$ python -q
>>> import numpy as np
>>> from numpy import linalg as LA
>>> np.set_printoptions(precision=3, suppress=True, linewidth=160)
>>> tidy = lambda a: np.round(a, 3) + 0
>>> F = np.loadtxt("mat.csv", delimiter=",")
>>> F
array([[-0.276,  0.419, -0.117,  0.619,  0.774,  0.018, -0.437],
       [ 0.419,  0.806, -0.089, -0.147, -0.297,  0.182,  0.778],
       [-0.117, -0.089,  0.292,  0.297, -0.331, -0.736,  0.857],
       [ 0.619, -0.147,  0.297,  0.744, -0.284, -0.322, -1.2  ],
       [ 0.774, -0.297, -0.331, -0.284,  0.28 , -0.616,  0.595],
       [ 0.018,  0.182, -0.736, -0.322, -0.616, -1.418, -0.482],
       [-0.437,  0.778,  0.857, -1.2  ,  0.595, -0.482, -0.429]])
>>> Y = F / np.sqrt((F ** 2).mean(axis=1, keepdims=True))
>>> print(tidy(LA.norm(Y, axis=1)))
[2.646 2.646 2.646 2.646 2.646 2.646 2.646]
>>> LA.matrix_rank(Y) == LA.matrix_rank(F)
np.True_
>>> rng = np.random.default_rng(466)
>>> z = rng.permutation(7)
>>> Y = F[:, z] * rng.choice([-1, 1], 7)
>>> Y
array([[ 0.774,  0.437, -0.619,  0.117, -0.018,  0.419,  0.276],
       [-0.297, -0.778,  0.147,  0.089, -0.182,  0.806, -0.419],
       [-0.331, -0.857, -0.297, -0.292,  0.736, -0.089,  0.117],
       [-0.284,  1.2  , -0.744, -0.297,  0.322, -0.147, -0.619],
       [ 0.28 , -0.595,  0.284,  0.331,  0.616, -0.297, -0.774],
       [-0.616,  0.482,  0.322,  0.736,  1.418,  0.182, -0.018],
       [ 0.595,  0.429,  1.2  , -0.857,  0.482,  0.778,  0.437]])
>>> left, _, Vt = LA.svd(F.T @ Y)
>>> z
array([4, 6, 3, 2, 5, 1, 0])
>>> tidy(LA.lstsq(F, Y)[0])
array([[ 0.,  0.,  0.,  0.,  0.,  0., -1.],
       [ 0.,  0.,  0.,  0.,  0.,  1.,  0.],
       [ 0.,  0.,  0., -1.,  0.,  0.,  0.],
       [ 0.,  0., -1.,  0.,  0.,  0.,  0.],
       [ 1.,  0.,  0.,  0.,  0.,  0.,  0.],
       [ 0.,  0.,  0.,  0., -1.,  0.,  0.],
       [ 0., -1.,  0.,  0.,  0.,  0.,  0.]])
>>> x0 = np.array([-1, -2, -1, 0, -1, -2, 3])
>>> target = Y @ x0
>>> tidy(target)
array([-1.021, -0.981,  2.135, -3.257, -1.718, -2.506, -3.38 ])
>>> tidy(LA.solve(Y, target))
array([-1., -2., -1.,  0., -1., -2.,  3.])
>>> tidy(LA.solve(Y, 2 * target))
array([-2., -4., -2.,  0., -2., -4.,  6.])
>>> J = np.loadtxt("w.csv", delimiter=",")
>>> tidy(J)
array([[ 1.887, -0.178,  0.164,  0.204, -0.244,  0.527],
       [ 0.164,  0.712, -0.488,  1.595,  0.652, -0.51 ],
       [ 0.328, -0.156,  0.149, -0.712,  1.82 , -0.155],
       [ 0.164,  0.061,  1.571,  0.135, -0.202, -1.201],
       [ 0.328, -1.086, -0.99 , -0.162, -0.244, -1.283],
       [ 0.41 ,  1.501, -0.514, -0.929, -0.317, -0.591]])
>>> LA.determinant(J)
Traceback (most recent call last):
  File "<python-input-23>", line 1, in <module>
    LA.determinant(J)
    ^^^^^^^^^^^^^^
AttributeError: module 'numpy.linalg' has no attribute 'determinant'
>>> print(tidy((J + J.T) / 2))
[[ 1.887 -0.007  0.246  0.184  0.042  0.469]
 [-0.007  0.712 -0.322  0.828 -0.217  0.496]
 [ 0.246 -0.322  0.149  0.429  0.415 -0.334]
 [ 0.184  0.828  0.429  0.135 -0.182 -1.065]
 [ 0.042 -0.217  0.415 -0.182 -0.244 -0.8  ]
 [ 0.469  0.496 -0.334 -1.065 -0.8   -0.591]]
>>> assert J == J.T
Traceback (most recent call last):
  File "<python-input-25>", line 1, in <module>
    assert J == J.T
           ^^^^^^^^
ValueError: The truth value of an array with more than one element is ambiguous. Use a.any() or a.all()
>>> print(tidy(np.abs(LA.eigvals(J)).max()))
2.0
>>> K = np.maximum(np.array([[4, 1, 1, 1],
...     [2, -5, 4, 1],
...     [-4, -1, -4, -5],
...     [-3, -5, -2, 5],
...     [-1, 4, 5, 4],
...     [4, 4, 0, -2],
...     [-1, 3, -1, -3],
...     [-5, -2, 1, -3],
...     [4, 3, -2, 2],
...     [-5, -4, 0, -2],
...     [2, -4, -1, 4],
...     [3, 2, -3, 5],
...     [3, 2, 2, -5],
...     [-2, -4, -5, -1],
...     [-4, 2, 3, 2],
...     [5, -1, -3, -1],
...     [-4, -4, -3, -3],
...     [4, 1, -4, 4],
...     [2, -3, 2, -5],
...     [-3, 4, 4, -4],
...     [-4, 3, 3, 5]]) @ np.array([[3, -2, 1, 0, -3, 2, -1, 3],
...     [3, 3, -3, 1, -2, -2, 1, 3],
...     [-3, 3, 2, 0, 0, -3, 0, -3],
...     [2, -3, 2, 2, -2, -1, 1, 0]]) + np.array([6, 1, 6, 8, 5, 8, 1, 5]), 0)
>>> K
array([[20,  0, 11, 11,  0, 10,  0, 17],
       [ 0,  0, 33,  5,  7,  9,  0,  0],
       [ 0,  9,  0,  0, 29, 19,  0,  2],
       [ 0,  0, 24, 13, 14, 13,  4,  0],
       [ 8, 18, 11, 20,  0,  0, 10,  0],
       [26, 11,  0,  8,  0, 10,  0, 29],
       [ 9, 18,  0,  5,  8,  6,  2, 14],
       [ 0, 17,  3,  0, 30,  2,  1,  0],
       [37,  0,  1, 15,  0, 14,  2, 32],
       [ 0,  5,  9,  0, 32,  8,  0,  0],
       [11,  0, 26, 12,  0, 19,  0,  2],
       [40,  0,  7, 20,  0, 14,  5, 29],
       [ 5, 22,  0,  0,  2,  9,  0, 14],
       [ 1,  0,  4,  2, 21, 28,  0,  2],
       [ 0, 18,  6, 14,  9,  0,  9,  0],
       [25,  0,  6,  5,  0, 30,  0, 26],
       [ 0,  0,  2,  0, 31, 20,  0,  0],
       [41,  0,  7, 17,  0, 22,  2, 32],
       [ 0,  9, 11,  0, 15, 17,  0,  0],
       [ 0, 43,  0,  4, 14,  0,  4,  0],
       [ 4, 12,  9, 21,  1,  0, 13,  0]])
>>> dist = LA.norm(K[:, None] - K[None], axis=-1)
>>> np.flatnonzero(dist[8] < dist.mean() / 2)
array([ 5,  8, 11, 17])
>>> LA.matrix_rank(dist ** 2)
np.int64(10)
>>> dist.shape
(21, 21)
>>> print(np.unravel_index(dist.round(6).argmax(), dist.shape))
(np.int64(17), np.int64(19))
>>> data = np.load("x.npy")
>>> tidy(data)
array([[-48.876, -50.926,  23.53 ,  21.448,   1.85 , -29.38 , -43.194, -29.579, -44.977, -17.448, -25.479,   1.816, -11.665],
       [-35.126, -37.746,  17.772,  14.932,   0.124, -21.834, -33.126, -24.116, -32.489, -10.994, -18.983,  -0.31 ,  -7.584],
       [-26.625, -29.534,  14.186,  11.172,  -0.801, -17.207, -26.649, -20.357, -24.798,  -7.35 , -14.819,  -1.466,  -5.098],
       [-21.901, -24.933,  12.173,   9.195,  -1.246, -14.643, -22.926, -18.085, -20.533,  -5.479, -12.44 ,  -2.028,  -3.74 ],
       [-18.416, -21.51 ,  10.673,   7.796,  -1.53 , -12.75 , -20.102, -16.296, -17.39 ,  -4.189, -10.646,  -2.391,  -2.754],
       [-18.16 , -21.259,  10.562,   7.696,  -1.549, -12.611, -19.892, -16.16 , -17.16 ,  -4.098, -10.513,  -2.415,  -2.683],
       [-13.7  , -16.824,   8.607,   6.   ,  -1.833, -10.177, -16.139, -13.668, -13.142,  -2.597,  -8.153,  -2.782,  -1.459],
       [-13.094, -16.215,   8.337,   5.778,  -1.863,  -9.844, -15.614, -13.309, -12.596,  -2.408,  -7.826,  -2.821,  -1.296],
       [ -2.691,  -5.125,   3.229,   2.28 ,  -1.696,  -3.743,  -5.422,  -5.503,  -3.139,  -0.07 ,  -1.82 ,  -2.582,   1.043],
       [ -0.914,  -2.753,   1.971,   1.596,  -1.254,  -2.308,  -2.974,  -3.242,  -1.409,  -0.005,  -0.645,  -1.949,   1.1  ],
       [ -0.324,  -1.72 ,   1.346,   1.22 ,  -0.928,  -1.597,  -1.859,  -2.114,  -0.759,  -0.041,  -0.225,  -1.466,   0.94 ],
       [  0.046,  -0.329,   0.31 ,   0.359,  -0.232,  -0.382,  -0.34 ,  -0.417,  -0.097,  -0.055,   0.047,  -0.38 ,   0.291],
       [  0.043,  -0.28 ,   0.266,   0.311,  -0.199,  -0.328,  -0.288,  -0.353,  -0.081,  -0.05 ,   0.044,  -0.327,   0.252],
       [ -0.124,   0.332,  -0.354,  -0.483,   0.264,   0.451,   0.315,   0.402,   0.068,   0.122,  -0.127,   0.448,  -0.376],
       [ -0.593,   0.983,  -1.178,  -1.907,   0.827,   1.564,   0.777,   1.015,   0.133,   0.695,  -0.661,   1.473,  -1.35 ],
       [ -1.039,   1.486,  -1.883,  -3.401,   1.212,   2.579,   0.955,   1.226,   0.194,   1.492,  -1.278,   2.259,  -2.2  ],
       [ -1.21 ,   1.698,  -2.178,  -4.081,   1.345,   3.017,   0.993,   1.249,   0.237,   1.896,  -1.556,   2.556,  -2.543],
       [ -1.614,   2.328,  -3.018,  -6.13 ,   1.639,   4.294,   1.036,   1.166,   0.439,   3.214,  -2.363,   3.295,  -3.459],
       [ -1.647,   2.395,  -3.103,  -6.345,   1.663,   4.426,   1.036,   1.148,   0.466,   3.36 ,  -2.444,   3.362,  -3.546],
       [ -1.827,   2.842,  -3.655,  -7.76 ,   1.793,   5.283,   1.034,   0.999,   0.67 ,   4.339,  -2.966,   3.765,  -4.089],
       [ -2.03 ,   3.997,  -4.962, -11.21 ,   1.964,   7.345,   1.01 ,   0.493,   1.329,   6.863,  -4.139,   4.533,  -5.225],
       [ -2.029,   4.621,  -5.617, -12.966,   1.995,   8.387,   1.001,   0.189,   1.739,   8.2  ,  -4.689,   4.84 ,  -5.725],
       [ -1.991,   5.084,  -6.083, -14.225,   2.   ,   9.134,   1.   ,  -0.042,   2.059,   9.175,  -5.067,   5.033,  -6.058],
       [ -1.984,   5.149,  -6.148, -14.4  ,   1.999,   9.237,   1.   ,  -0.075,   2.105,   9.312,  -5.118,   5.058,  -6.103],
       [ -1.9  ,   5.714,  -6.7  , -15.894,   1.986,  10.122,   1.005,  -0.359,   2.513,  10.486,  -5.547,   5.26 ,  -6.47 ],
       [ -1.731,   6.51 ,  -7.451, -17.93 ,   1.944,  11.329,   1.023,  -0.759,   3.108,  12.108,  -6.105,   5.497,  -6.935],
       [ -1.7  ,   6.634,  -7.566, -18.242,   1.935,  11.514,   1.027,  -0.822,   3.203,  12.359,  -6.188,   5.53 ,  -7.003],
       [  0.53 ,  12.305, -12.395, -31.295,   1.2  ,  19.301,   1.45 ,  -3.547,   7.866,  23.189,  -9.185,   6.348,  -9.246],
       [  2.428,  15.907, -15.208, -38.828,   0.553,  23.842,   1.902,  -5.149,  11.013,  29.641, -10.596,   6.477, -10.168],
       [  2.742,  16.465, -15.632, -39.959,   0.446,  24.527,   1.981,  -5.39 ,  11.507,  30.62 , -10.792,   6.481, -10.289],
       [  2.885,  16.715, -15.823, -40.466,   0.397,  24.834,   2.017,  -5.497,  11.73 ,  31.058, -10.879,   6.481, -10.342],
       [  3.004,  16.924, -15.98 , -40.885,   0.356,  25.088,   2.048,  -5.586,  11.916,  31.422, -10.95 ,   6.481, -10.385],
       [  3.614,  17.973, -16.769, -42.982,   0.149,  26.359,   2.205,  -6.03 ,  12.853,  33.242, -11.299,   6.475, -10.594]])
>>> # null space of dimension 10
>>> print(np.allclose(data[:-1].T @ LA.lstsq(data[:-1].T, data[-1])[0], data[-1]))
True
>>> np.unique(data.round(6), axis=0).shape
(33, 13)
>>> LA.lstsq(data[:-1].T, data[-1])[2]
np.int32(3)
>>> np.argsort(-LA.norm(data, axis=0).round(6), kind="stable")[:3]
array([3, 1, 9])
>>> [round(float(x), 3) for x in LA.svd(data, compute_uv=False)[:3]]
[213.152, 129.507, 22.629]
>>> x0 = np.array([0, 1, -2, 3, -2, -3, -1])
>>> target = F @ x0
>>> tidy(target)
array([ 1.345, -0.187,  2.231,  4.225,  0.206,  6.656, -3.851])
>>> tidy(LA.solve(F.T, F[1]))
array([0., 1., 0., 0., 0., 0., 0.])
>>> tidy(LA.solve(F, F[:, 1]))
array([0., 1., 0., 0., 0., 0., 0.])
>>> X = np.loadtxt("a.csv", delimiter=",")
>>> print(X)
[[ 1.  2.  2.  0.  2.  2.  2.  0.  0. -2. -2.]
 [ 2. -2.  1. -1. -2. -2. -1.  0.  0. -1.  0.]
 [-1.  2.  2. -2.  1.  1.  2.  1. -2.  0.  0.]
 [-2.  2. -1.  2.  2.  1.  2. -1. -1.  0. -2.]
 [ 0.  2.  1.  1. -1.  0. -2.  0. -1.  1. -1.]
 [ 1. -1. -1.  0. -2. -2.  2.  1.  2. -2.  2.]
 [ 1. -1. -2.  2. -1.  2.  2. -1.  0.  1.  2.]
 [-2.  1.  2. -1. -2.  1.  1. -2.  0. -1.  1.]
 [ 1.  2.  0. -1.  1. -1.  0.  0. -2. -1. -1.]
 [-2. -2. -2.  1. -2.  1.  1.  1.  0.  2.  2.]
 [ 0.  1.  2. -2. -1.  0.  0.  0. -1. -2. -1.]]
>>> left, sigma, Vt = LA.svd(X)
>>> np.argmax(sigma[:-1] / (sigma[1:] + 1e-6)) + 1
np.int64(10)
>>> Y = left[:, :10] @ np.diag(sigma[:10]) @ Vt[:10]
>>> tidy(np.abs(X - Y).max())
np.float64(0.01)
>>> LA.matrix_rank(Y)
np.int64(10)
>>> print(LA.matrix_rank(X, rtol=0.05))
10
